$ python -q
>>> import numpy as np
>>> from numpy import linalg as LA
>>> np.set_printoptions(precision=1, suppress=True, linewidth=100)
>>> def rnd(a):
...     return np.round(a, 1) + 0
... 
>>> m1 = np.array([[5.0, 0.0, 4.0, 1.0, -1.0, 0.0, 0.0, 0.0],
...     [5.0, 1.0, -1.0, -5.0, -2.0, 0.0, 0.0, 0.0],
...     [0.0, -5.0, 2.0, -2.0, 1.0, 0.0, 0.0, 0.0],
...     [-3.0, 4.0, 0.0, 3.0, -3.0, 0.0, 0.0, 0.0],
...     [-1.0, -3.0, 4.0, 5.0, 5.0, 0.0, 0.0, 0.0],
...     [0.0, 0.0, 0.0, 0.0, 0.0, -8.0, -6.0, 3.0],
...     [0.0, 0.0, 0.0, 0.0, 0.0, 0.0, 8.0, 4.0],
...     [0.0, 0.0, 0.0, 0.0, 0.0, 8.0, 3.0, -8.0]])
>>> rnd(LA.det(m1))
np.float64(202944.0)
>>> rnd(np.sort(LA.eigvals(m1).real))
array([-14. ,  -2. ,   1.2,   1.5,   1.5,   5.9,   5.9,   8. ])
>>> (m1 != 0).astype(int)
array([[1, 0, 1, 1, 1, 0, 0, 0],
       [1, 1, 1, 1, 1, 0, 0, 0],
       [0, 1, 1, 1, 1, 0, 0, 0],
       [1, 1, 0, 1, 1, 0, 0, 0],
       [1, 1, 1, 1, 1, 0, 0, 0],
       [0, 0, 0, 0, 0, 1, 1, 1],
       [0, 0, 0, 0, 0, 0, 1, 1],
       [0, 0, 0, 0, 0, 1, 1, 1]])
>>> m1 @ m1
array([[  23.,  -13.,   24.,   -5.,   -9.,    0.,    0.,    0.],
       [  47.,   -8.,    9.,  -23.,   -3.,    0.,    0.,    0.],
       [ -20.,  -26.,   13.,   20.,   23.,    0.,    0.,    0.],
       [  -1.,   25.,  -28.,  -29.,  -29.,    0.,    0.,    0.],
       [ -40.,  -18.,   27.,   46.,   21.,    0.,    0.,    0.],
       [   0.,    0.,    0.,    0.,    0.,   88.,    9.,  -72.],
       [   0.,    0.,    0.,    0.,    0.,   32.,   76.,    0.],
       [   0.,    0.,    0.,    0.,    0., -128.,  -48.,  100.]])
>>> rng = np.random.default_rng(931946)
>>> z = rng.permutation(8)
>>> z
array([3, 6, 0, 5, 4, 7, 1, 2])
>>> B = m1[z][:, z]
>>> rnd(LA.det(B)), rnd(LA.det(m1[z]))
(np.float64(202944.0), np.float64(-202944.0))
>>> B
array([[ 3.,  0., -3.,  0., -3.,  0.,  4.,  0.],
       [ 0.,  8.,  0.,  0.,  0.,  4.,  0.,  0.],
       [ 1.,  0.,  5.,  0., -1.,  0.,  0.,  4.],
       [ 0., -6.,  0., -8.,  0.,  3.,  0.,  0.],
       [ 5.,  0., -1.,  0.,  5.,  0., -3.,  4.],
       [ 0.,  3.,  0.,  8.,  0., -8.,  0.,  0.],
       [-5.,  0.,  5.,  0., -2.,  0.,  1., -1.],
       [-2.,  0.,  0.,  0.,  1.,  0., -5.,  2.]])
>>> np.diag(B)
array([ 3.,  8.,  5., -8.,  5., -8.,  1.,  2.])
>>> u = np.array([-2, 3, -1, 3, -2, 1, -3, 3])
>>> B = m1 + np.outer(u, np.eye(8)[3])
>>> B
array([[ 5.,  0.,  4., -1., -1.,  0.,  0.,  0.],
       [ 5.,  1., -1., -2., -2.,  0.,  0.,  0.],
       [ 0., -5.,  2., -3.,  1.,  0.,  0.,  0.],
       [-3.,  4.,  0.,  6., -3.,  0.,  0.,  0.],
       [-1., -3.,  4.,  3.,  5.,  0.,  0.,  0.],
       [ 0.,  0.,  0.,  1.,  0., -8., -6.,  3.],
       [ 0.,  0.,  0., -3.,  0.,  0.,  8.,  4.],
       [ 0.,  0.,  0.,  3.,  0.,  8.,  3., -8.]])
>>> Q, R = LA.qr(B)
>>> rnd(np.abs(np.diag(R)))
array([ 7.7,  7.1,  5. ,  5. ,  3.4, 10.8,  5.1,  1.7])
>>> rnd(abs(R[0, 0])), rnd(LA.norm(B[:, 0]))
(np.float64(7.7), np.float64(7.7))
>>> Q.shape, R.shape
((8, 8), (8, 8))
>>> rnd(Q @ R)
array([[ 5.,  0.,  4., -1., -1.,  0.,  0.,  0.],
       [ 5.,  1., -1., -2., -2.,  0.,  0.,  0.],
       [ 0., -5.,  2., -3.,  1.,  0.,  0.,  0.],
       [-3.,  4.,  0.,  6., -3.,  0.,  0.,  0.],
       [-1., -3.,  4.,  3.,  5.,  0.,  0.,  0.],
       [ 0.,  0.,  0.,  1.,  0., -8., -6.,  3.],
       [ 0.,  0.,  0., -3.,  0.,  0.,  8.,  4.],
       [ 0.,  0.,  0.,  3.,  0.,  8.,  3., -8.]])
>>> np.trace(Q @ Q.T)
np.float64(8.0)
>>> rnd(Q.T @ Q)
array([[1., 0., 0., 0., 0., 0., 0., 0.],
       [0., 1., 0., 0., 0., 0., 0., 0.],
       [0., 0., 1., 0., 0., 0., 0., 0.],
       [0., 0., 0., 1., 0., 0., 0., 0.],
       [0., 0., 0., 0., 1., 0., 0., 0.],
       [0., 0., 0., 0., 0., 1., 0., 0.],
       [0., 0., 0., 0., 0., 0., 1., 0.],
       [0., 0., 0., 0., 0., 0., 0., 1.]])
>>> B = m1 / np.sqrt((m1 ** 2).mean(axis=1, keepdims=True))
>>> LA.matrix_rank(B) == LA.matrix_rank(m1)
np.True_
>>> rnd(LA.norm(B, axis=1))
array([2.8, 2.8, 2.8, 2.8, 2.8, 2.8, 2.8, 2.8])
>>> rnd(B[6])
array([0. , 0. , 0. , 0. , 0. , 0. , 2.5, 1.3])
>>> th = np.sort(rng.uniform(-2, 2, 20))
>>> W0 = np.c_[th, th ** 2, th ** 3] @ np.array([[-2, -1, -1, 0], [0, -1, 2, -2], [1, -1, 2, -2]])
>>> rnd(W0)
array([[ -3.5,   5.6,  -5.3,   7.3],
       [ -1. ,   3.2,  -1.6,   3.2],
       [ -0.2,   2.4,  -0.5,   1.9],
       [  0.1,   2.2,  -0.2,   1.6],
       [  1. ,   1. ,   1. ,   0. ],
       [  1. ,   0.9,   1. ,  -0.1],
       [  1.1,   0.6,   1. ,  -0.3],
       [  0.9,   0.4,   0.8,  -0.3],
       [  0.8,   0.3,   0.6,  -0.2],
       [  0.7,   0.3,   0.6,  -0.2],
       [  0.7,   0.3,   0.5,  -0.2],
       [  0.2,   0.1,   0.1,   0. ],
       [ -0.4,  -0.3,  -0.1,  -0.1],
       [ -0.4,  -0.3,  -0.1,  -0.1],
       [ -0.4,  -0.3,  -0.1,  -0.1],
       [ -1. ,  -1.3,   0.7,  -1.4],
       [ -1. ,  -1.4,   0.8,  -1.4],
       [ -1.1,  -2.6,   2.4,  -3.4],
       [ -1. ,  -2.7,   2.6,  -3.5],
       [  0.3,  -7. ,   9.6, -11.1]])
>>> z = W0[:, 2] > np.median(W0[:, 2])
>>> u = W0[z].mean(axis=0) - W0[~z].mean(axis=0)
>>> np.argsort(-np.abs(u).round(6), kind="stable")
array([3, 2, 1, 0])
>>> z.astype(int)
array([0, 0, 0, 0, 1, 1, 1, 1, 1, 0, 0, 0, 0, 0, 0, 1, 1, 1, 1, 1])
>>> rnd((((W0 - W0.mean(axis=0)) @ u > 0) == z).mean())
np.float64(0.8)
>>> ((W0 - W0.mean(axis=0)) @ u > 0).astype(int)
array([0, 0, 0, 0, 0, 0, 0, 0, 0, 0, 0, 0, 0, 0, 0, 1, 1, 1, 1, 1])
